% ipython --no-banner

In [1]: import numpy as np

In [2]: import numpy.linalg as la

In [3]: np.set_printoptions(precision=3, suppress=True, linewidth=100)

In [4]: rd = lambda a: np.round(a, 3) + 0

In [5]: F = np.load("w.npy")

In [6]: F
Out[6]: 
array([[-1.,  1.,  0.],
       [ 0., -1.,  1.],
       [ 0.,  0., -1.]])

In [7]: rd(np.sort(la.eigvals(F)))
Out[7]: array([-1., -1., -1.])

In [8]: vals, vecs = la.eig(F)

In [9]: rd(np.sort(la.eigvals(F.T)))
Out[9]: array([-1., -1., -1.])

In [10]: rd(np.sort(la.eigvals(la.inv(F))))
Out[10]: array([-1., -1., -1.])

In [11]: print(vals)
[-1. -1. -1.]

In [12]: F @ vecs[:, 0] - vals[0] * vecs[:, 0]
Out[12]: array([0., 0., 0.])

In [13]: np.prod(vals)
Out[13]: np.float64(-1.0)

In [14]: rd(np.sort(la.eigvals(F @ F)))
Out[14]: array([1., 1., 1.])

In [15]: f, v = F[2], F[1]

In [16]: f @ v
Out[16]: np.float64(-1.0)

In [17]: f @ f
Out[17]: np.float64(1.0)

In [18]: p = (f @ v) / (f @ f) * f

In [19]: p
Out[19]: array([-0., -0.,  1.])

In [20]: la.matrix_rank(np.outer(f, v))
Out[20]: np.int64(1)

In [21]: (v - p) @ f
Out[21]: np.float64(0.0)

In [22]: v - p
Out[22]: array([ 0., -1.,  0.])

In [23]: print(rd(la.matrix_power(F, 4)))
[[ 1. -4.  6.]
 [ 0.  1. -4.]
 [ 0.  0.  1.]]

In [24]: F @ F
Out[24]: 
array([[ 1., -2.,  1.],
       [ 0.,  1., -2.],
       [ 0.,  0.,  1.]])

In [25]: np.trace(F)
Out[25]: np.float64(-3.0)

In [26]: (F - F.T) / 2
Out[26]: 
array([[ 0. ,  0.5,  0. ],
       [-0.5,  0. ,  0.5],
       [ 0. , -0.5,  0. ]])

In [27]: rd(np.abs(la.eigvals(F)).max())
Out[27]: np.float64(1.0)
